$ python -q
>>> import numpy as np
>>> import numpy.linalg as la
>>> np.set_printoptions(suppress=True, linewidth=160)
>>> F = np.load("data.npy")
>>> F
array([[-2., -3., -3., -3.],
       [-3., -2., -3., -3.],
       [-3., -3., -2., -3.],
       [-3., -3., -3., -2.]])
>>> ev, V = la.eig(F)
>>> np.round(np.sort(la.eigvals(la.inv(F))), 1)
array([-0.1,  1. ,  1. ,  1. ])
>>> np.round(np.prod(ev), 1)
np.float64(-11.0)
>>> np.round(F @ V[:, 0] - ev[0] * V[:, 0], 1) + 0
array([0., 0., 0., 0.])
>>> print(np.round(np.sort(la.eigvals(F @ F)), 1))
[  1.   1.   1. 121.]
>>> rng = np.random.default_rng(48212)
>>> idx = rng.permutation(4)
>>> out = F[:, idx] * rng.choice([-1, 1], 4)
>>> out
array([[-3., -3.,  2., -3.],
       [-3., -2.,  3., -3.],
       [-2., -3.,  3., -3.],
       [-3., -3.,  3., -2.]])
>>> U, _, Vh = la.svd(F.T @ out)
>>> np.round(la.lstsq(F, out)[0], 1) + 0
array([[ 0.,  0., -1.,  0.],
       [ 0.,  1.,  0.,  0.],
       [ 1.,  0.,  0.,  0.],
       [ 0.,  0.,  0.,  1.]])
>>> (F @ F)[0]
array([31., 30., 30., 30.])
>>> F @ (-1.0) ** np.arange(4)
array([ 1., -1.,  1., -1.])
>>> np.fft.fft(F[0])
array([-11.+0.j,   1.+0.j,   1.+0.j,   1.+0.j])
>>> np.sort(np.abs(np.fft.fft(F[0]))), np.round(np.sort(la.svd(F, compute_uv=False)), 1)
(array([ 1.,  1.,  1., 11.]), array([ 1.,  1.,  1., 11.]))
